In [1]: import numpy as np

In [2]: np.set_printoptions(precision=1, suppress=True, linewidth=120, legacy="1.25")

In [3]: def rnd(a):
   ...:     return np.round(a, 1) + 0
   ...: 

In [4]: mat = np.loadtxt("case8.csv", delimiter=",")

In [5]: mat
Out[5]: 
array([[9., 0., 0., 0., 0., 0., 0., 0., 0., 0.],
       [0., 0., 0., 0., 0., 0., 0., 0., 0., 0.],
       [0., 0., 5., 0., 0., 0., 0., 0., 0., 0.],
       [0., 0., 0., 9., 0., 0., 0., 0., 0., 0.],
       [0., 0., 0., 0., 6., 0., 0., 0., 0., 0.],
       [0., 0., 0., 0., 0., 0., 0., 0., 0., 0.],
       [0., 0., 0., 0., 0., 0., 3., 0., 0., 0.],
       [0., 0., 0., 0., 0., 0., 0., 9., 0., 0.],
       [0., 0., 0., 0., 0., 0., 0., 0., 6., 0.],
       [0., 0., 0., 0., 0., 0., 0., 0., 0., 1.]])

In [6]: rnd(np.sort(np.linalg.eigvals(mat)))
Out[6]: array([0., 0., 1., 3., 5., 6., 6., 9., 9., 9.])

In [7]: mat @ mat
Out[7]: 
array([[81.,  0.,  0.,  0.,  0.,  0.,  0.,  0.,  0.,  0.],
       [ 0.,  0.,  0.,  0.,  0.,  0.,  0.,  0.,  0.,  0.],
       [ 0.,  0., 25.,  0.,  0.,  0.,  0.,  0.,  0.,  0.],
       [ 0.,  0.,  0., 81.,  0.,  0.,  0.,  0.,  0.,  0.],
       [ 0.,  0.,  0.,  0., 36.,  0.,  0.,  0.,  0.,  0.],
       [ 0.,  0.,  0.,  0.,  0.,  0.,  0.,  0.,  0.,  0.],
       [ 0.,  0.,  0.,  0.,  0.,  0.,  9.,  0.,  0.,  0.],
       [ 0.,  0.,  0.,  0.,  0.,  0.,  0., 81.,  0.,  0.],
       [ 0.,  0.,  0.,  0.,  0.,  0.,  0.,  0., 36.,  0.],
       [ 0.,  0.,  0.,  0.,  0.,  0.,  0.,  0.,  0.,  1.]])

In [8]: def softmax(z):
   ...:     e = np.exp(z - z.max(axis=-1, keepdims=True))
   ...:     return e / e.sum(axis=-1, keepdims=True)
   ...: 

In [9]: rnd(softmax(10 * mat[6]))
Out[9]: array([0., 0., 0., 0., 0., 0., 1., 0., 0., 0.])

In [10]: rnd(softmax(mat).sum(axis=1))
Out[10]: array([1., 1., 1., 1., 1., 1., 1., 1., 1., 1.])

In [11]: S = mat @ mat.T / np.sqrt(10)

In [12]: rnd(softmax(S)[6] @ mat)
Out[12]: array([0.3, 0. , 0.2, 0.3, 0.2, 0. , 2. , 0.3, 0.2, 0. ])

In [13]: rnd(softmax(S + np.triu(np.full(S.shape, -np.inf), 1)))
Out[13]: 
array([[1. , 0. , 0. , 0. , 0. , 0. , 0. , 0. , 0. , 0. ],
       [0.5, 0.5, 0. , 0. , 0. , 0. , 0. , 0. , 0. , 0. ],
       [0. , 0. , 1. , 0. , 0. , 0. , 0. , 0. , 0. , 0. ],
       [0. , 0. , 0. , 1. , 0. , 0. , 0. , 0. , 0. , 0. ],
       [0. , 0. , 0. , 0. , 1. , 0. , 0. , 0. , 0. , 0. ],
       [0.2, 0.2, 0.2, 0.2, 0.2, 0.2, 0. , 0. , 0. , 0. ],
       [0. , 0. , 0. , 0. , 0. , 0. , 0.7, 0. , 0. , 0. ],
       [0. , 0. , 0. , 0. , 0. , 0. , 0. , 1. , 0. , 0. ],
       [0. , 0. , 0. , 0. , 0. , 0. , 0. , 0. , 1. , 0. ],
       [0.1, 0.1, 0.1, 0.1, 0.1, 0.1, 0.1, 0.1, 0.1, 0.1]])

In [14]: rank = np.linalg.matrix_rank(mat)

In [15]: rank
Out[15]: 8

In [16]: ns = np.linalg.svd(mat)[2][rank:].T

In [17]: np.allclose(mat @ ns, 0)
Out[17]: True

In [18]: ns @ ns.T
Out[18]: 
array([[0., 0., 0., 0., 0., 0., 0., 0., 0., 0.],
       [0., 1., 0., 0., 0., 0., 0., 0., 0., 0.],
       [0., 0., 0., 0., 0., 0., 0., 0., 0., 0.],
       [0., 0., 0., 0., 0., 0., 0., 0., 0., 0.],
       [0., 0., 0., 0., 0., 0., 0., 0., 0., 0.],
       [0., 0., 0., 0., 0., 1., 0., 0., 0., 0.],
       [0., 0., 0., 0., 0., 0., 0., 0., 0., 0.],
       [0., 0., 0., 0., 0., 0., 0., 0., 0., 0.],
       [0., 0., 0., 0., 0., 0., 0., 0., 0., 0.],
       [0., 0., 0., 0., 0., 0., 0., 0., 0., 0.]])

In [19]: [int(np.linalg.matrix_rank(np.delete(mat, i, axis=0))) for i in range(10)]
Out[19]: [7, 8, 7, 7, 7, 8, 7, 7, 7, 7]

In [20]: ns.shape
Out[20]: (10, 2)

In [21]: [int(np.linalg.matrix_rank(mat[:, :j + 1])) for j in range(10)]
Out[21]: [1, 1, 2, 3, 4, 4, 5, 6, 7, 8]

In [22]: J = np.loadtxt("sample16.csv", delimiter=",")

In [23]: J
Out[23]: 
array([[ 1.1,  0. ,  0. ,  0.1,  0.4, -0.4, -0.3,  0.1, -0.2,  0. , -0.9, -0.7,  0.1],
       [ 0. ,  0.9, -0.2,  1. ,  0.2, -0.3, -0.9,  1.3,  0.4,  0.7,  0.1,  0.7, -0.5],
       [ 0. , -0.2,  0.5,  0.1, -0.6,  1.1,  0.1,  0.8, -0.4, -0.3, -0.1,  0.6,  0.5],
       [ 0.1,  1. ,  0.1,  1.5,  0.2,  0.3,  0.3, -0.7,  0.2, -0.8,  0. ,  0.3,  0.5],
       [ 0.4,  0.2, -0.6,  0.2,  1.3,  0.4,  0.3,  0.3,  0.5,  0. ,  0.1,  1.1,  0.3],
       [-0.4, -0.3,  1.1,  0.3,  0.4,  0.8,  0.5, -0.1, -0.2,  0.4,  0.2,  0.1, -1. ],
       [-0.3, -0.9,  0.1,  0.3,  0.3,  0.5,  2.1,  0.4,  0.4,  0.2,  0. ,  0.1, -0.2],
       [ 0.1,  1.3,  0.8, -0.7,  0.3, -0.1,  0.4, -0.2,  0.1,  0. ,  1.1,  1. , -0.6],
       [-0.2,  0.4, -0.4,  0.2,  0.5, -0.2,  0.4,  0.1,  2. , -0.3, -0.2, -1. ,  0.3],
       [ 0. ,  0.7, -0.3, -0.8,  0. ,  0.4,  0.2,  0. , -0.3,  1.2,  0.5,  0.2,  0.8],
       [-0.9,  0.1, -0.1,  0. ,  0.1,  0.2,  0. ,  1.1, -0.2,  0.5,  1.3, -1.4,  0.8],
       [-0.7,  0.7,  0.6,  0.3,  1.1,  0.1,  0.1,  1. , -1. ,  0.2, -1.4, -0.3,  0.2],
       [ 0.1, -0.5,  0.5,  0.5,  0.3, -1. , -0.2, -0.6,  0.3,  0.8,  0.8,  0.2,  1. ]])

In [24]: # symmetric

In [25]: other = np.array([[-3, -9],
    ...:     [1, 8],
    ...:     [1, -9],
    ...:     [-2, -5],
    ...:     [-2, -8],
    ...:     [-5, -5],
    ...:     [1, -8],
    ...:     [3, 7],
    ...:     [-4, -8],
    ...:     [4, -6],
    ...:     [7, -2],
    ...:     [2, 1],
    ...:     [4, -4]])

In [26]: np.vstack([J, other.T]).shape
Out[26]: (15, 13)

In [27]: rnd(np.linalg.eigvalsh(J).min())
Out[27]: -3.0

In [28]: np.linalg.cholesky(J)
LinAlgError: Matrix is not positive definite


In [29]: [round(float(np.linalg.det(J[:i, :i])), 2) + 0 for i in range(1, 14)]
Out[29]: 
[1.1,
 0.99,
 0.45,
 0.07,
 -0.02,
 -0.24,
 3.03,
 31.96,
 46.54,
 77.65,
 -5.32,
 -1130.91,
 -4104.06]

In [30]: r0 = np.array([-2, 0, 1, 1, -2, 2, 2, -2, -1, 1, 0, -1, 0])

In [31]: other = J + np.outer(r0, np.eye(13)[8])

In [32]: np.linalg.matrix_rank(other - J)
Out[32]: 1

In [33]: rnd(np.linalg.det(other) / np.linalg.det(J)), rnd(1 + np.linalg.solve(J, r0)[8])
Out[33]: (1.0, 1.0)

In [34]: np.linalg.matrix_rank(np.linalg.inv(other) - np.linalg.inv(J), tol=1e-8)
Out[34]: 1

In [35]: E = np.loadtxt("out13.csv", delimiter=",")

In [36]: E
Out[36]: 
array([[ 5. , -1.3, -1.1,  0. , -0.9,  2.2,  1.8, -2.2,  0.7],
       [ 0. ,  0. ,  0. ,  0. ,  0. ,  0. ,  0. ,  0. ,  0. ],
       [-1.1,  0.3,  0.2,  0. ,  0.2, -0.5, -0.4,  0.5, -0.2],
       [-3.9,  1. ,  0.8,  0. ,  0.7, -1.7, -1.4,  1.7, -0.6],
       [ 0.8, -0.2, -0.2,  0. , -0.2,  0.4,  0.3, -0.4,  0.1],
       [-3.6,  0.9,  0.8,  0. ,  0.6, -1.6, -1.3,  1.6, -0.5],
       [-1.1,  0.3,  0.2,  0. ,  0.2, -0.5, -0.4,  0.5, -0.2],
       [-9.5,  2.4,  2. ,  0. ,  1.7, -4.1, -3.4,  4.1, -1.4],
       [ 1.1, -0.3, -0.2,  0. , -0.2,  0.5,  0.4, -0.5,  0.2],
       [ 0.3, -0.1, -0.1,  0. ,  0. ,  0.1,  0.1, -0.1,  0. ]])

In [37]: # row 6 repeats row 2

In [38]: rng = np.random.default_rng(82)

In [39]: z = rng.permutation(13)

In [40]: z
Out[40]: array([ 9,  1,  3, 11,  7, 10, 12,  4,  5,  8,  2,  6,  0])

In [41]: other = J[z][:, z]

In [42]: rnd(np.linalg.det(other)), rnd(np.linalg.det(J[z]))
Out[42]: (-4104.1, -4104.1)

In [43]: np.diag(other)
Out[43]: array([ 1.2,  0.9,  1.5, -0.3, -0.2,  1.3,  1. ,  1.3,  0.8,  2. ,  0.5,  2.1,  1.1])

In [44]: rnd(np.sort(np.abs(np.linalg.eigvals(other))))
Out[44]: array([0.9, 1. , 1. , 1.1, 1.9, 2. , 2. , 2.1, 2.9, 3. , 3. , 3. , 3.1])

In [45]: rank = np.linalg.matrix_rank(E)

In [46]: rank
Out[46]: 5

In [47]: ns = np.linalg.svd(E)[2][rank:].T

In [48]: np.linalg.matrix_rank(E.T @ E), np.linalg.matrix_rank(E @ E.T)
Out[48]: (5, 5)

In [49]: [int(np.linalg.matrix_rank(E[:, :j + 1])) for j in range(9)]
Out[49]: [1, 2, 3, 3, 4, 5, 5, 5, 5]

In [50]: [int(np.linalg.matrix_rank(E[:i])) for i in range(1, len(E) + 1)]
Out[50]: [1, 1, 2, 3, 4, 5, 5, 5, 5, 5]

In [51]: data = np.loadtxt("x.csv", delimiter=",")

In [52]: rnd(data)
Out[52]: 
array([[-0.2,  0.2, -0.3,  0. , -0.3,  0.2, -0.3, -0.2,  0.6,  0. ,  0.4, -0.2,  0.1],
       [-0.5,  0. , -0.4,  0.1, -0.3, -0.1, -0.2,  0.4, -0.2,  0.4, -0.2,  0.2, -0.2],
       [ 0.2,  0.7, -0.3, -0.3,  0.5,  0. , -0.1, -0.1,  0. ,  0.1, -0.2,  0.2, -0.2],
       [-0.4, -0.1,  0.2, -0.3,  0.1, -0.7, -0.1, -0.1,  0.2, -0.3,  0. ,  0.1, -0.2],
       [ 0.2,  0.2,  0.5, -0.4, -0.3,  0. , -0.2,  0. ,  0. ,  0.4, -0.3, -0.3,  0. ],
       [-0.1,  0.1,  0.2,  0.5, -0.1,  0. ,  0.3, -0.5,  0.3,  0.3, -0.3,  0.2, -0.3],
       [ 0.2, -0.4,  0.2,  0. ,  0.1,  0.3, -0.5,  0.2,  0.2,  0. ,  0.1,  0.3, -0.5],
       [ 0.2,  0.2, -0.1, -0.2, -0.6,  0.1,  0.2,  0. ,  0. , -0.5, -0.1,  0.3, -0.2],
       [-0.5,  0.1,  0.1,  0.1,  0.1,  0.4, -0.2, -0.2, -0.4, -0.4, -0.3, -0.3, -0.1],
       [ 0.1,  0.4,  0.3,  0.4, -0.1, -0.2, -0.2,  0.2, -0.3,  0. ,  0.5, -0.2, -0.2],
       [-0.3,  0.3,  0.5,  0. ,  0.1,  0.3,  0.2,  0.4,  0.3, -0.1,  0. ,  0.4,  0.3],
       [ 0.2,  0.1,  0. ,  0.3,  0. , -0.2, -0.5,  0. ,  0. , -0.2, -0.5,  0.2,  0.5],
       [-0.1,  0. ,  0.1, -0.1, -0.1,  0. , -0.2, -0.5, -0.4,  0.3,  0.3,  0.5,  0.3]])

In [53]: # orthonormal columns

In [54]: vec = np.array([3, 0, 0, 1, 0, 1, 1, 1, 1, 2, 0, 0, 3])

In [55]: [p for p in range(1, 25) if np.allclose(np.linalg.matrix_power(data, p), np.eye(13))]
Out[55]: []

In [56]: 13 - np.linalg.matrix_rank(data - np.eye(13), tol=1e-8)
Out[56]: 1

In [57]: rnd(np.sort(np.abs(np.degrees(np.angle(np.linalg.eigvals(data))))))
Out[57]: array([  0. ,  46.8,  46.8,  76.8,  76.8,  89.7,  89.7, 106.4, 106.4, 154.4, 154.4, 173.6, 173.6])

In [58]: rnd(np.linalg.norm(vec)), rnd(np.linalg.norm(data @ vec))
Out[58]: (5.2, 5.2)

In [59]: rnd(np.linalg.det(data))
Out[59]: 1.0
